>>> import numpy as np
>>> import numpy.linalg as la
>>> np.set_printoptions(precision=2, suppress=True, linewidth=200)
>>> M = np.loadtxt("block10.csv", delimiter=",")
>>> print(M)
[[0. 0. 0. 0. 0. 0.]
 [2. 0. 0. 0. 0. 0.]
 [0. 0. 0. 0. 0. 0.]
 [0. 0. 0. 2. 0. 0.]
 [0. 2. 0. 0. 0. 0.]
 [0. 0. 0. 0. 0. 0.]]
>>> Uu, s, Vh = la.svd(M)
>>> evecs = Vh[:(s > 1e-8).sum()]
>>> rng = np.random.default_rng(791)
>>> vec = M[1] + 5 * M[5] + rng.integers(2) * np.eye(6)[3]
>>> print(vec)
[2. 0. 0. 0. 0. 0.]
>>> print(round(float(la.norm(vec - evecs.T @ evecs @ vec)), 2))
0.0
>>> print(evecs.T @ evecs)
[[1. 0. 0. 0. 0. 0.]
 [0. 1. 0. 0. 0. 0.]
 [0. 0. 0. 0. 0. 0.]
 [0. 0. 0. 1. 0. 0.]
 [0. 0. 0. 0. 0. 0.]
 [0. 0. 0. 0. 0. 0.]]
>>> print(la.matrix_rank(np.vstack([M, vec])))
3
>>> mat = np.loadtxt("data.csv", delimiter=",")
>>> print(mat)
[[ 0.  1. -4.  1.  5. -4.]
 [-1.  0. -3.  0.  4. -3.]
 [ 4.  3.  0.  4.  4.  4.]
 [-1.  0. -4.  0.  2.  0.]
 [-5. -4. -4. -2.  0. -2.]
 [ 4.  3. -4.  0.  2.  0.]]
>>> idx = rng.permutation(6)
>>> print(idx)
[3 1 0 4 5 2]
>>> M2 = mat[idx][:, idx]
>>> print(M2)
[[ 0.  0. -1.  2.  0. -4.]
 [ 0.  0. -1.  4. -3. -3.]
 [ 1.  1.  0.  5. -4. -4.]
 [-2. -4. -5.  0. -2. -4.]
 [ 0.  3.  4.  2.  0. -4.]
 [ 4.  3.  4.  4.  4.  0.]]
>>> print(np.sort(np.abs(la.eigvals(M2))))
[ 0.56  0.56  4.01  4.01 11.52 11.52]
>>> print(mat.reshape(2, -1))
[[ 0.  1. -4.  1.  5. -4. -1.  0. -3.  0.  4. -3.  4.  3.  0.  4.  4.  4.]
 [-1.  0. -4.  0.  2.  0. -5. -4. -4. -2.  0. -2.  4.  3. -4.  0.  2.  0.]]
>>> t3 = mat.reshape(6, 2, -1)
>>> print(t3[:, 0])
[[ 0.  1. -4.]
 [-1.  0. -3.]
 [ 4.  3.  0.]
 [-1.  0. -4.]
 [-5. -4. -4.]
 [ 4.  3. -4.]]
>>> print(t3.transpose(1, 0, 2))
[[[ 0.  1. -4.]
  [-1.  0. -3.]
  [ 4.  3.  0.]
  [-1.  0. -4.]
  [-5. -4. -4.]
  [ 4.  3. -4.]]

 [[ 1.  5. -4.]
  [ 0.  4. -3.]
  [ 4.  4.  4.]
  [ 0.  2.  0.]
  [-2.  0. -2.]
  [ 0.  2.  0.]]]
>>> print(t3.sum(axis=1))
[[ 1.  6. -8.]
 [-1.  4. -6.]
 [ 8.  7.  4.]
 [-1.  2. -4.]
 [-7. -4. -6.]
 [ 4.  5. -4.]]
>>> print(np.einsum("ihd,ihd->ih", t3, t3))
[[17. 42.]
 [10. 25.]
 [25. 48.]
 [17.  4.]
 [57.  8.]
 [41.  4.]]
>>> t3 = np.stack([mat, -3 * mat, mat[::-1]])
>>> print(t3.shape)
(3, 6, 6)
>>> print(t3.sum(axis=0))
[[ 4.  1.  4. -2. -8.  8.]
 [-3. -4.  2. -2. -8.  4.]
 [-9. -6. -4. -8. -6. -8.]
 [ 6.  3.  8.  4.  0.  4.]
 [ 9.  8.  5.  4.  4.  1.]
 [-8. -5.  4.  1.  1. -4.]]
>>> F = np.load("arr.npy")
>>> print(F)
[[-1.98 -1.    5.    3.   -5.  ]
 [ 0.    0.02 -5.   -2.   -1.  ]
 [ 5.   -3.    4.02 -4.    4.  ]
 [ 2.   -2.   -4.    1.02 -5.  ]
 [-2.   -1.    5.    3.   -4.98]]
>>> print(la.eigvals(F))
[  9.46 -10.24   2.16   0.02  -3.3 ]
>>> print(np.round(la.det(F[::-1]), 2))
13.85
>>> feats = np.loadtxt("dump.csv", delimiter=",")
>>> print(feats)
[[0.33 0.17 0.17 0.   0.   0.17 0.17 0.  ]
 [0.   1.   0.   0.   0.   0.   0.   0.  ]
 [0.   0.   0.5  0.   0.   0.   0.   0.5 ]
 [0.   0.5  0.   0.5  0.   0.   0.   0.  ]
 [0.   0.   0.33 0.   0.67 0.   0.   0.  ]
 [0.   0.33 0.   0.   0.33 0.33 0.   0.  ]
 [0.   0.   0.25 0.   0.   0.   0.5  0.25]
 [0.25 0.   0.   0.   0.   0.   0.25 0.5 ]]
>>> vec = np.array([-4, -5, -2, -5, 5, -3, -9, 4])
>>> y = feats @ vec
>>> print(y)
[-4.5  -5.    1.   -5.    2.67 -1.   -4.   -1.25]
>>> print(np.round(la.solve(feats, feats[:, 5]), 2) + 0)
[0. 0. 0. 0. 0. 1. 0. 0.]
>>> print(la.solve(feats, 2 * y))
[ -8. -10.  -4. -10.  10.  -6. -18.   8.]
>>> print(la.solve(feats, y))
[-4. -5. -2. -5.  5. -3. -9.  4.]
>>> X = np.loadtxt("a.csv", delimiter=",")
>>> print(X)
[[  2.14  -0.11   0.63   1.51   1.63   0.63   0.63  -1.51   0.11]
 [ -7.17  -5.7   -1.23  -5.93  -0.23  -1.23  -1.23   5.93   5.7 ]
 [ -2.85  -3.11  -0.37  -2.48   0.63  -0.37  -0.37   2.48   3.11]
 [ -1.61  -2.37  -0.12  -1.49   0.88  -0.12  -0.12   1.49   2.37]
 [  0.08  -1.35   0.22  -0.13   1.22   0.22   0.22   0.13   1.35]
 [ -0.27  -1.56   0.15  -0.42   1.15   0.15   0.15   0.42   1.56]
 [  5.06   1.64   1.21   3.85   2.21   1.21   1.21  -3.85  -1.64]
 [ -0.68  -1.81   0.06  -0.75   1.06   0.06   0.06   0.75   1.81]
 [-14.38 -10.03  -2.68 -11.7   -1.68  -2.68  -2.68  11.7   10.03]
 [  1.13  -0.72   0.43   0.71   1.43   0.43   0.43  -0.71   0.72]
 [ -6.84  -5.51  -1.17  -5.68  -0.17  -1.17  -1.17   5.68   5.51]]
>>> print(X.mean(axis=0))
[-2.31 -2.78 -0.26 -2.05  0.74 -0.26 -0.26  2.05  2.78]
>>> print(X.sum(axis=1))
[  5.66 -11.09  -3.33  -1.09   1.96   1.33  10.9    0.56 -24.1    3.85 -10.52]
>>> print(np.count_nonzero(X))
99
>>> print(X.shape)
(11, 9)
>>> print(X.sum(axis=0))
[-25.39 -30.63  -2.87 -22.51   8.13  -2.87  -2.87  22.51  30.63]
>>> print(np.abs(X).max())
14.38
>>> r0, g = X[9], X[0]
>>> print(np.round(r0 @ g, 2))
7.86
>>> print(round(float(r0 @ r0), 2))
5.92
>>> p = (r0 @ g) / (r0 @ r0) * r0
>>> print(la.matrix_rank(np.outer(r0, g)))
1
>>> Uu, s, Vh = la.svd(X)
>>> print(np.argmax(s[:-1] / (s[1:] + 1e-6)) + 1)
5
>>> print(s.round(2) + 0)
[34.7   6.27  0.02  0.01  0.    0.    0.    0.    0.  ]
>>> M2 = Uu[:, :5] @ np.diag(s[:5]) @ Vh[:5]
>>> print(la.matrix_rank(M2))
5
>>> print(round(la.norm(X - M2) / la.norm(X), 2))
0.0
>>> r = la.matrix_rank(X)
>>> print(r)
5
>>> null = la.svd(X)[2][r:].T
>>> print([int(la.matrix_rank(np.delete(X, i, axis=0))) for i in range(11)])
[5, 5, 5, 5, 5, 5, 5, 5, 5, 5, 5]
>>> print(la.matrix_rank(X.T @ X), la.matrix_rank(X @ X.T))
5 5
>>> print(np.round(null @ null.T, 2) + 0)
[[ 0.    0.    0.    0.    0.    0.    0.    0.    0.  ]
 [ 0.    0.5   0.    0.    0.    0.    0.    0.    0.5 ]
 [ 0.    0.    0.67  0.    0.   -0.33 -0.33  0.    0.  ]
 [ 0.    0.    0.    0.5   0.    0.    0.    0.5   0.  ]
 [ 0.    0.    0.    0.    0.    0.    0.    0.    0.  ]
 [ 0.    0.   -0.33  0.    0.    0.67 -0.33  0.    0.  ]
 [ 0.    0.   -0.33  0.    0.   -0.33  0.67  0.    0.  ]
 [ 0.    0.    0.    0.5   0.    0.    0.    0.5   0.  ]
 [ 0.    0.5   0.    0.    0.    0.    0.    0.    0.5 ]]
>>> K = np.load("case6.npy")
>>> print(K)
[[-10.63  -6.83  -7.48  -2.92   6.97  -5.58  17.94]
 [-10.03  -7.24  -5.81  -1.93   6.46  -5.61  17.28]
 [ -0.88  -8.58 -10.25  21.43 -16.02   4.97  -6.29]
 [ -5.67   0.39  13.38   1.84  -5.75  16.13   1.26]
 [-10.29  -7.42  -5.62  -1.89   7.02  -5.91  17.01]
 [ -4.34  -1.51  15.03   0.87  -1.96  17.76  -0.69]
 [  1.04  -9.04  -9.24  21.96 -13.95   4.79  -6.23]
 [-10.52  -7.72  -4.42  -3.44   6.45  -5.77  18.01]
 [-10.95  -6.    -4.85  -1.76   4.84  -6.62  18.47]
 [-11.86  -6.48  -5.04  -1.36   8.34  -6.16  19.07]
 [ -0.72 -11.79  -9.5   20.53 -14.93   5.02  -7.01]
 [ -0.65  -8.2  -11.23  22.83 -16.34   4.55  -6.2 ]
 [ -4.52  -0.61  14.3    1.29  -4.35  16.53   0.38]
 [-10.45  -8.21  -4.12  -1.63   7.39  -5.52  18.41]
 [-11.53  -6.95  -6.94  -2.49   5.21  -4.76  17.28]
 [ -8.99  -7.87  -7.66  -1.16   5.26  -5.73  18.69]
 [ -6.32  -1.54  14.4    1.53  -2.71  17.15   0.92]
 [  0.83  -7.47 -10.67  21.58 -13.03   4.94  -4.37]
 [-11.69  -8.79  -4.37  -4.15   4.83  -7.81  17.44]
 [  0.3   -8.42  -9.58  20.16 -12.27   4.71  -5.58]
 [ -1.5  -10.36 -11.09  20.85 -13.93   5.48  -6.99]
 [ -4.08  -0.48  15.88   1.16  -4.59  17.18   0.25]
 [-11.51  -7.27  -6.41  -3.1    6.32  -4.94  17.72]
 [ -4.7   -0.66  15.46   1.09  -5.18  15.28   1.19]]
>>> q, r_ = la.qr(K)
>>> print(round(float(abs(r_[0, 0])), 2), round(la.norm(K[:, 0]), 2))
37.93 37.93
>>> print(np.round(np.trace(q @ q.T), 2))
7.0
>>> print(np.abs(np.diag(r_)))
[37.93 25.03 33.66 16.93  7.05  6.6   6.41]
>>> print(np.allclose(r_.T @ r_, K.T @ K))
True
>>> idx = rng.permutation(7)
>>> M2 = K[:, idx] * rng.choice([-1, 1], 7)
>>> print(M2)
[[  6.97   7.48 -10.63  -5.58  -2.92  17.94   6.83]
 [  6.46   5.81 -10.03  -5.61  -1.93  17.28   7.24]
 [-16.02  10.25  -0.88   4.97  21.43  -6.29   8.58]
 [ -5.75 -13.38  -5.67  16.13   1.84   1.26  -0.39]
 [  7.02   5.62 -10.29  -5.91  -1.89  17.01   7.42]
 [ -1.96 -15.03  -4.34  17.76   0.87  -0.69   1.51]
 [-13.95   9.24   1.04   4.79  21.96  -6.23   9.04]
 [  6.45   4.42 -10.52  -5.77  -3.44  18.01   7.72]
 [  4.84   4.85 -10.95  -6.62  -1.76  18.47   6.  ]
 [  8.34   5.04 -11.86  -6.16  -1.36  19.07   6.48]
 [-14.93   9.5   -0.72   5.02  20.53  -7.01  11.79]
 [-16.34  11.23  -0.65   4.55  22.83  -6.2    8.2 ]
 [ -4.35 -14.3   -4.52  16.53   1.29   0.38   0.61]
 [  7.39   4.12 -10.45  -5.52  -1.63  18.41   8.21]
 [  5.21   6.94 -11.53  -4.76  -2.49  17.28   6.95]
 [  5.26   7.66  -8.99  -5.73  -1.16  18.69   7.87]
 [ -2.71 -14.4   -6.32  17.15   1.53   0.92   1.54]
 [-13.03  10.67   0.83   4.94  21.58  -4.37   7.47]
 [  4.83   4.37 -11.69  -7.81  -4.15  17.44   8.79]
 [-12.27   9.58   0.3    4.71  20.16  -5.58   8.42]
 [-13.93  11.09  -1.5    5.48  20.85  -6.99  10.36]
 [ -4.59 -15.88  -4.08  17.18   1.16   0.25   0.48]
 [  6.32   6.41 -11.51  -4.94  -3.1   17.72   7.27]
 [ -5.18 -15.46  -4.7   15.28   1.09   1.19   0.66]]
>>> Uu, _, Vh = la.svd(K.T @ M2)
>>> print(np.round(la.lstsq(K, M2)[0], 2) + 0)
[[ 0.  0.  1.  0.  0.  0.  0.]
 [ 0.  0.  0.  0.  0.  0. -1.]
 [ 0. -1.  0.  0.  0.  0.  0.]
 [ 0.  0.  0.  0.  1.  0.  0.]
 [ 1.  0.  0.  0.  0.  0.  0.]
 [ 0.  0.  0.  1.  0.  0.  0.]
 [ 0.  0.  0.  0.  0.  1.  0.]]
